% python3 -q
>>> import numpy as np
>>> from numpy import linalg as LA
>>> np.set_printoptions(precision=3, suppress=True, linewidth=140)
>>> mat = np.array([[-3, -5, 5, -2], [-4, 4, -4, 5], [5, -2, -2, 1], [1, 4, 4, 3]])
>>> mat
array([[-3, -5,  5, -2],
       [-4,  4, -4,  5],
       [ 5, -2, -2,  1],
       [ 1,  4,  4,  3]])
>>> w, V = LA.eig(mat)
>>> np.sort(LA.eigvals(mat.T))
array([-7.804, -4.165,  4.518,  9.452])
>>> np.round(mat @ V[:, 0] - w[0] * V[:, 0], 3) + 0
array([0., 0., 0., 0.])
>>> w
array([-7.804, -4.165,  9.452,  4.518])
>>> proj = np.triu(np.array([[3, 3, -4, -3], [3, 3, 2, 3], [5, 4, 5, -1], [-3, -3, -1, 4]]), 1) + np.eye(4)
>>> M2 = proj @ mat @ LA.inv(proj)
>>> round(float(LA.det(M2)), 3)
1388.0
>>> np.trace(M2), np.trace(mat)
(np.float64(2.0), np.int64(2))
>>> M2
array([[ -38.,  117., -397., -862.],
       [   9.,  -15.,   70.,  158.],
       [   4.,  -18.,   46.,  110.],
       [   1.,    1.,    6.,    9.]])
>>> round(float(LA.norm(mat, 2)), 3)
10.458
>>> round(float(LA.norm(mat) ** 2 / LA.norm(mat, 2) ** 2), 3)
1.938
>>> mat[3] @ mat[0]
np.int64(-9)
>>> LA.norm(mat, axis=1)
array([7.937, 8.544, 5.831, 6.481])
>>> np.round(LA.norm(mat, "nuc"), 3)
np.float64(26.998)
>>> LA.norm(mat, axis=0)
array([7.141, 7.81 , 7.81 , 6.245])
>>> print(LA.norm(mat, axis=1).argmax())
1
>>> Uu, sv = LA.svd(mat)
Traceback (most recent call last):
  File "<python-input-21>", line 1, in <module>
    Uu, sv = LA.svd(mat)
    ^^^^^^
ValueError: too many values to unpack (expected 2)
>>> Uu, sv, vt = LA.svd(mat, full_matrices=False)
>>> np.allclose(Uu * sv @ vt, mat)
True
>>> print(np.abs(Uu[:, 0]).round(6).argmax())
1
>>> np.round(Uu.T @ mat @ vt.T, 3) + 0
array([[10.458,  0.   ,  0.   ,  0.   ],
       [ 0.   ,  7.532,  0.   ,  0.   ],
       [ 0.   ,  0.   ,  6.136,  0.   ],
       [ 0.   ,  0.   ,  0.   ,  2.872]])
>>> sv / sv[0]
array([1.   , 0.72 , 0.587, 0.275])
>>> sv
array([10.458,  7.532,  6.136,  2.872])
>>> np.round(np.sqrt((sv ** 2).sum()), 3), np.round(LA.norm(mat), 3)
(np.float64(14.56), np.float64(14.56))
>>> u = np.array([3, 1])
>>> np.convolve(mat[3], u)
array([ 3, 13, 16, 13,  3])
>>> np.array([np.convolve(row, u, "same") for row in mat])
array([[ -9, -18,  10,  -1],
       [-12,   8,  -8,  11],
       [ 15,  -1,  -8,   1],
       [  3,  13,  16,  13]])
>>> data = np.loadtxt("case5.csv", delimiter=",")
>>> data
array([[-0.228, -0.334,  0.077,  0.416,  0.644, -0.241, -0.095, -0.419],
       [ 0.196, -0.617, -0.558, -0.089,  0.174,  0.122,  0.343,  0.313],
       [ 0.326,  0.189, -0.097, -0.252,  0.053, -0.827,  0.294, -0.107],
       [ 0.522, -0.194,  0.352, -0.438,  0.349,  0.092, -0.484,  0.093],
       [-0.261, -0.535,  0.435,  0.062, -0.385, -0.399, -0.089,  0.368],
       [ 0.392, -0.064,  0.551,  0.253, -0.007,  0.238,  0.639, -0.103],
       [ 0.359,  0.25 , -0.1  ,  0.66 ,  0.102, -0.135, -0.233,  0.529],
       [-0.424,  0.284,  0.214, -0.245,  0.521,  0.014,  0.287,  0.529]])
>>> round(LA.norm(data, 1), 3), round(float(LA.norm(data, np.inf)), 3)
(np.float64(2.709), 2.537)
>>> np.round(LA.norm(data, "nuc"), 3)
np.float64(8.0)
>>> np.round(data[4] @ data[5], 3)
np.float64(0.0)
>>> round(float(LA.norm(data) ** 2 / LA.norm(data, 2) ** 2), 3)
8.0
>>> LA.norm(data, axis=1)
array([1., 1., 1., 1., 1., 1., 1., 1.])
>>> print(LA.norm(data, axis=1).argmax())
2
>>> print(np.round(LA.norm(data, 2), 3))
1.0
